>>> import numpy as np
>>> np.set_printoptions(precision=1, suppress=True, linewidth=160)
>>> arr = np.array([[0.0, 1.0, 1.0, 1.0, 1.0, 1.0, 1.0, 1.0],
...     [1.0, 0.0, 1.0, 1.0, 1.0, 1.0, 1.0, 1.0],
...     [1.0, 1.0, 0.0, 1.0, 1.0, 1.0, 1.0, 1.0],
...     [1.0, 1.0, 1.0, 0.0, 1.0, 1.0, 1.0, 1.0],
...     [1.0, 1.0, 1.0, 1.0, 0.0, 1.0, 1.0, 1.0],
...     [1.0, 1.0, 1.0, 1.0, 1.0, 0.0, 1.0, 1.0],
...     [1.0, 1.0, 1.0, 1.0, 1.0, 1.0, 0.0, 1.0],
...     [1.0, 1.0, 1.0, 1.0, 1.0, 1.0, 1.0, 0.0]])
>>> arr
array([[0., 1., 1., 1., 1., 1., 1., 1.],
       [1., 0., 1., 1., 1., 1., 1., 1.],
       [1., 1., 0., 1., 1., 1., 1., 1.],
       [1., 1., 1., 0., 1., 1., 1., 1.],
       [1., 1., 1., 1., 0., 1., 1., 1.],
       [1., 1., 1., 1., 1., 0., 1., 1.],
       [1., 1., 1., 1., 1., 1., 0., 1.],
       [1., 1., 1., 1., 1., 1., 1., 0.]])
>>> vals, vecs = np.linalg.eigh(arr)
>>> np.linalg.eigvalsh(arr + 5 * np.eye(8))
array([ 4.,  4.,  4.,  4.,  4.,  4.,  4., 12.])
>>> np.round(vecs.T @ vecs, 1) + 0
array([[1., 0., 0., 0., 0., 0., 0., 0.],
       [0., 1., 0., 0., 0., 0., 0., 0.],
       [0., 0., 1., 0., 0., 0., 0., 0.],
       [0., 0., 0., 1., 0., 0., 0., 0.],
       [0., 0., 0., 0., 1., 0., 0., 0.],
       [0., 0., 0., 0., 0., 1., 0., 0.],
       [0., 0., 0., 0., 0., 0., 1., 0.],
       [0., 0., 0., 0., 0., 0., 0., 1.]])
>>> vals
array([-1., -1., -1., -1., -1., -1., -1.,  7.])
>>> np.linalg.eigvalsh(arr @ arr)
array([ 1.,  1.,  1.,  1.,  1.,  1.,  1., 49.])
>>> np.abs(vecs[:, -1])
array([0.4, 0.4, 0.4, 0.4, 0.4, 0.4, 0.4, 0.4])
>>> (vals > 1e-8).sum(), (vals < -1e-8).sum()
(np.int64(1), np.int64(7))
